$ ipython --no-banner

In [1]: import numpy as np

In [2]: np.set_printoptions(suppress=True, linewidth=100)

In [3]: m1 = np.loadtxt("mat.csv", delimiter=",")

In [4]: print(m1)
[[0. 0. 1. 0. 1. 0. 1.]
 [1. 2. 1. 2. 1. 0. 2.]
 [2. 4. 3. 4. 3. 0. 5.]]

In [5]: left, sig, VT = np.linalg.svd(m1)

In [6]: evecs = VT[:(sig > 1e-8).sum()]

In [7]: rng = np.random.default_rng(84925)

In [8]: x = m1[2] + -1 * m1[0] + rng.integers(2) * np.eye(7)[4]

In [9]: print(x)
[2. 4. 2. 4. 3. 0. 4.]

In [10]: print(np.allclose(evecs.T @ evecs @ x, x))
False

In [11]: print(round(np.linalg.norm(x - evecs.T @ evecs @ x), 3))
0.809

In [12]: A2 = np.array([[4, 5], [4, 5], [5, 4], [4, 4], [2, 1], [3, 5], [4, 4]])

In [13]: print(np.vstack([m1, A2.T]).shape)
(5, 7)

In [14]: print(np.einsum("ij->j", m1))
[3. 6. 5. 6. 5. 0. 8.]

In [15]: print(np.einsum("ik,kj->ji", m1, A2))
[[11. 35. 81.]
 [ 9. 36. 81.]]

In [16]: print(np.einsum("ik,kj->ij", m1, A2))
[[11.  9.]
 [35. 36.]
 [81. 81.]]

In [17]: print(A2.T @ m1.T)
[[11. 35. 81.]
 [ 9. 36. 81.]]

In [18]: print(np.linalg.matrix_rank(m1 @ A2))
2

In [19]: A = np.load("layer14.npy")

In [20]: print(A)
[[-3 -3 -3]
 [-3 -6 -6]
 [-3 -6 -9]]

In [21]: def softmax(z):
    ...:     e = np.exp(z - z.max(axis=-1, keepdims=True))
    ...:     return e / e.sum(axis=-1, keepdims=True)
    ...: 

In [22]: print(np.round(softmax(A[1] + 4), 3))
[0.909 0.045 0.045]

In [23]: S = A @ A.T / np.sqrt(3)

In [24]: print(np.round(softmax(S + np.triu(np.full(S.shape, -np.inf), 1)), 3) + 0)
[[1. 0. 0.]
 [0. 1. 0.]
 [0. 0. 1.]]

In [25]: print(np.round(softmax(S), 3) + 0)
[[0.    0.006 0.994]
 [0.    0.    1.   ]
 [0.    0.    1.   ]]

In [26]: x = np.array([-1, 2, 3])

In [27]: target = A @ x

In [28]: print(target)
[-12 -27 -36]

In [29]: print(np.round(np.linalg.solve(A, A[:, 2]), 3))
[-0. -0.  1.]

In [30]: print(np.round(np.linalg.solve(A.T, A[1]), 3))
[-0.  1. -0.]

In [31]: print(np.round(np.linalg.solve(A, target), 3))
[-1.  2.  3.]

In [32]: print(np.round(np.linalg.solve(A, -2 * target), 3))
[ 2. -4. -6.]

In [33]: print(np.round(np.linalg.solve(A, target + A[:, 1]), 3))
[-1.  3.  3.]

In [34]: A2 = np.linalg.inv(A)

In [35]: print(round(float(np.linalg.cond(A)), 3))
16.394

In [36]: print(np.round(np.linalg.det(A) * A2, 3) + 0)
[[18. -9.  0.]
 [-9. 18. -9.]
 [ 0. -9.  9.]]

In [37]: print(np.round(np.linalg.inv(A2), 3))
[[-3. -3. -3.]
 [-3. -6. -6.]
 [-3. -6. -9.]]

In [38]: idx = rng.permutation(3)

In [39]: print(idx)
[2 0 1]

In [40]: A2 = A[idx][:, idx]

In [41]: print(A2)
[[-9 -3 -6]
 [-3 -3 -3]
 [-6 -3 -6]]

In [42]: K = np.loadtxt("test3.csv", delimiter=",")

In [43]: print(K)
[[ -0.4   0.4   1.1   0.    0.6  -0.6  -0.8   0.3   0.7   1.5]
 [  0.    0.8  -1.1  -0.1  -0.1  -1.3   0.6   0.8  -1.1  -1.1]
 [  1.4  -0.6   0.1  -0.8   0.    0.9  -0.3   1.8  -0.3  -1.8]
 [ -1.2   0.5  -0.8  -0.5   0.3  -1.5  -0.5   0.5   0.7  -0.4]
 [  0.    1.4  -0.4  -0.3  -0.6   1.4   0.5  -2.    0.    0.3]
 [  0.7  -2.1  -0.5   0.5   0.5  -0.8   0.2  -0.6  -0.1  -0.6]
 [ -1.7   0.2  -0.7  -0.4  -1.9   2.5  -0.7   0.5   0.2   1.2]
 [ -0.3  -1.5  -0.3  -1.1   2.2  -0.4   0.5   0.4   1.7   0.3]
 [  1.7   1.1   0.3   0.3   2.4  -0.7   0.   -1.   -0.9   0. ]
 [ -0.3   1.2   0.4   1.9   0.   -0.4  -1.2  -0.4  -0.3   2.2]
 [  0.   -0.3  -0.9  -1.2   1.6  -0.2   0.    0.1   0.   -0.4]
 [ -1.5   1.3  -0.9   0.   -0.5   1.5  -0.8   0.8  -0.3  -0.4]
 [ -0.9  -0.3   0.6   0.7  -0.1  -0.5  -0.8  -0.7  -1.9   0.1]
 [  1.    0.4   1.   -0.1   0.7   0.5   0.5   0.7   0.3   1.2]
 [ 13.  -12.    1.    5.    0.   12.  -12.  -20.  -11.   -5. ]
 [ -0.8   0.6  -0.4   1.2  -1.3  -0.7  -1.4  -0.2   0.8  -0.1]
 [ -0.5  -0.3   1.    0.8  -0.5  -0.3  -0.3   0.2  -2.7   0.2]
 [  0.7  -0.5  -0.4  -0.4  -0.2   1.1   0.3   0.3   1.    1.2]
 [  1.5   1.9   0.6   0.1  -0.2   1.5   0.7  -0.1   0.3  -2.1]
 [ -0.6  -0.4   0.5   0.3  -0.5   0.5  -0.5  -1.   -0.6   0.3]
 [  0.    1.3  -2.4  -1.1  -0.8  -0.1  -1.5   0.1   0.6   0.1]
 [  1.1   1.6   0.8   1.    0.8   0.2   0.6  -0.4   1.1   1.1]
 [  0.6  -1.2  -0.7   1.   -1.5  -0.9  -1.2   0.6   0.7  -0.6]
 [ -0.4   0.5  -1.3   0.1  -1.1   0.5   0.4   0.7   0.    0.1]
 [  0.   -1.1   0.6  -0.1  -0.4  -0.9   0.7   0.1   0.7  -1. ]
 [  0.   -0.2  -0.2  -0.6  -2.   -1.7  -1.4  -0.6   0.9   1.3]
 [ -0.6  -1.3  -0.1  -0.2   0.5  -0.3  -0.3  -0.5  -0.5  -0.7]
 [  1.5   0.7  -0.7  -0.1   0.2   1.7   0.5   0.4  -1.2   0.1]
 [ -1.8  -0.7   0.3   0.    1.1  -2.1  -0.9  -0.4   1.    0. ]
 [ -1.7   0.    0.9   0.1  -0.7   0.8   1.   -0.5   1.8  -0.5]
 [ -1.1  -0.6  -1.6  -1.7  -0.4  -1.1  -0.1  -0.5   1.9  -0.2]
 [ -0.4   0.4   1.1   0.    1.3   1.    0.   -0.9   0.4  -1.6]
 [ -2.   -0.4  -0.1   0.1  -0.5   1.3   0.7   0.    0.7  -0.2]
 [  0.9  -0.8  -0.2  -0.1   0.4  -1.2   0.3  -0.5   1.5  -1.6]
 [  0.3   1.5  -0.2  -1.6   0.3   0.4  -1.1  -0.7   0.3  -0.9]
 [ -0.1  -0.3  -0.5   0.2  -1.5   0.   -0.2   2.8   0.1  -2.2]
 [ -0.1   1.8  -1.    0.5   1.2  -0.6   1.    0.7  -0.9  -0.2]
 [ -0.9  -2.   -0.8  -0.4   0.3   2.5  -0.1   0.5  -0.6   1.5]
 [  1.3  -0.7   2.    1.    0.4  -0.5  -0.8  -0.7   0.5  -0.8]
 [  1.    0.5  -1.1   1.    0.1  -1.9   0.3   1.    1.2   0.7]
 [ -0.5  -0.1   0.5  -0.3   2.1   0.2   0.3  -0.4  -0.8  -1. ]]

In [44]: cov = np.cov(K, rowvar=False)

In [45]: print(round(np.corrcoef(K[:, 0], K[:, 9])[0, 1], 3))
-0.597

In [46]: x = np.array([0, 3, 3, 0, 1, 2, 1, 3, 0, 3])

In [47]: target = K @ x

In [48]: print(np.round(np.linalg.solve(K.T @ K, K.T @ target), 3) + 0)
[0. 3. 3. 0. 1. 2. 1. 3. 0. 3.]

In [49]: target = target + 0.1 * rng.normal(size=41)

In [50]: print(target.round(3))
[  8.531  -4.019   0.058  -3.826   0.615 -12.176   5.989  -1.414   2.27    8.188  -3.271   4.032
  -2.85   12.082 -95.935  -4.365   1.852   4.104   4.349  -1.881  -5.078  10.941 -10.165   0.143
  -5.806  -6.098  -8.323   5.773  -6.487   1.431 -11.427   0.273   0.867 -10.979  -0.841  -2.458
   4.831   2.796  -2.087  -0.092  -0.221]

In [51]: b, *_ = np.linalg.lstsq(K, target)

In [52]: print(b.round())
[ 0.  3.  3. -0.  1.  2.  1.  3. -0.  3.]

In [53]: print(b.round(3))
[ 0.015  2.999  2.976 -0.011  1.021  2.012  0.999  3.008 -0.002  3.014]

In [54]: print([round(float(np.linalg.norm(np.linalg.solve(K.T @ K + lam * np.eye(10), K.T @ target))), 2) for lam in (0, 1, 10, 100)])
[6.49, 6.34, 5.41, 3.13]

In [55]: sig = 20 * 0.2 ** np.arange(5)

In [56]: E = rng.normal(size=(37, 5)) * rng.permutation(sig)

In [57]: print(E.round(3))
[[ -3.963   0.191   0.087  -9.461  -0.023]
 [ -5.535   0.165  -0.309  22.398  -0.048]
 [ -4.168  -0.386   0.08   37.126  -0.012]
 [  1.244   0.115   0.057  10.923  -0.024]
 [ -1.544   0.464   0.061 -14.717  -0.083]
 [ -4.881  -2.017  -0.159 -48.492   0.005]
 [  5.253   1.145  -0.119  -1.777  -0.018]
 [  3.409  -0.856   0.091  23.261   0.009]
 [  5.54    0.657   0.103  21.533  -0.008]
 [  2.785   0.304   0.318  19.259  -0.013]
 [  2.236   0.229  -0.281  18.345  -0.024]
 [ -3.319   0.568  -0.075 -17.322  -0.028]
 [ -3.024   0.697   0.077   3.182  -0.02 ]
 [ -3.96    0.847   0.017  24.695  -0.011]
 [ -1.297   0.649  -0.085  -0.376  -0.008]
 [  5.393  -1.568  -0.017 -38.654  -0.098]
 [  4.351   0.451   0.013   5.929  -0.059]
 [ -2.021   0.128   0.017  32.218  -0.006]
 [  0.396  -0.17   -0.202  13.183   0.015]
 [  1.2     2.052   0.21    1.737   0.014]
 [ -0.567   0.26    0.013  45.02    0.052]
 [  3.482  -0.247  -0.244   8.25   -0.015]
 [ -0.248  -1.036  -0.146  51.844   0.008]
 [  1.12    0.993   0.166   4.241   0.021]
 [  1.121   0.34   -0.224 -80.917  -0.08 ]
 [ -5.689   0.483   0.056 -20.105  -0.056]
 [ -2.511  -1.379  -0.174   4.424   0.032]
 [ -2.861   0.139  -0.002  -4.421  -0.029]
 [  0.963   1.212   0.126  -8.718   0.03 ]
 [ -3.092  -1.028   0.1   -11.197   0.009]
 [ -8.341   0.371  -0.136   9.69    0.036]
 [ -7.174   1.502   0.053  37.675   0.003]
 [ -5.267  -0.55    0.232 -12.732  -0.014]
 [ -1.634   0.685   0.058 -19.797   0.001]
 [  4.644  -0.05    0.162 -38.022   0.014]
 [ -5.397   0.153  -0.14    3.979  -0.011]
 [ -3.283  -1.223  -0.33  -31.579   0.039]]

In [58]: idx = E[:, 0] > np.median(E[:, 0])

In [59]: f = E[idx].mean(axis=0) - E[~idx].mean(axis=0)

In [60]: print(round(float((((E - E.mean(axis=0)) @ f > 0) == idx).mean()), 3))
0.703

In [61]: print(np.argsort(-np.abs(f).round(6), kind="stable"))
[0 3 1 2 4]

In [62]: print(((E - E.mean(axis=0)) @ f > 0).astype(int))
[0 1 1 1 0 0 1 1 1 1 1 0 0 1 0 0 1 1 1 1 1 1 1 1 0 0 1 0 0 0 0 1 0 0 0 0 0]

In [63]: print(idx.astype(int))
[0 0 0 1 0 0 1 1 1 1 1 0 0 0 1 1 1 0 1 1 1 1 1 1 1 0 0 0 1 0 0 0 0 0 1 0 0]

In [64]: dist = np.linalg.norm(E[:, None] - E[None], axis=-1)

In [65]: print(np.linalg.matrix_rank(dist ** 2))
7

In [66]: print(dist.shape)
(37, 37)

In [67]: proj = E @ np.linalg.solve(E.T @ E, E.T)

In [68]: print(np.round(np.linalg.eigvalsh(proj), 3) + 0)
[0. 0. 0. 0. 0. 0. 0. 0. 0. 0. 0. 0. 0. 0. 0. 0. 0. 0. 0. 0. 0. 0. 0. 0. 0. 0. 0. 0. 0. 0. 0. 0. 1.
 1. 1. 1. 1.]

In [69]: rk = np.linalg.matrix_rank(m1)

In [70]: print(rk)
2

In [71]: ns = np.linalg.svd(m1)[2][rk:].T

In [72]: print(ns.shape)
(7, 5)

In [73]: print(np.linalg.matrix_rank(m1.T @ m1), np.linalg.matrix_rank(m1 @ m1.T))
2 2

In [74]: print([int(np.linalg.matrix_rank(m1[:i])) for i in range(1, len(m1) + 1)])
[1, 2, 2]

In [75]: print(np.round(ns @ ns.T, 3))
[[ 0.897 -0.207  0.034 -0.207  0.034  0.    -0.069]
 [-0.207  0.586  0.069 -0.414  0.069  0.    -0.138]
 [ 0.034  0.069  0.655  0.069 -0.345  0.    -0.31 ]
 [-0.207 -0.414  0.069  0.586  0.069  0.    -0.138]
 [ 0.034  0.069 -0.345  0.069  0.655  0.    -0.31 ]
 [ 0.     0.     0.     0.     0.     1.     0.   ]
 [-0.069 -0.138 -0.31  -0.138 -0.31   0.     0.621]]
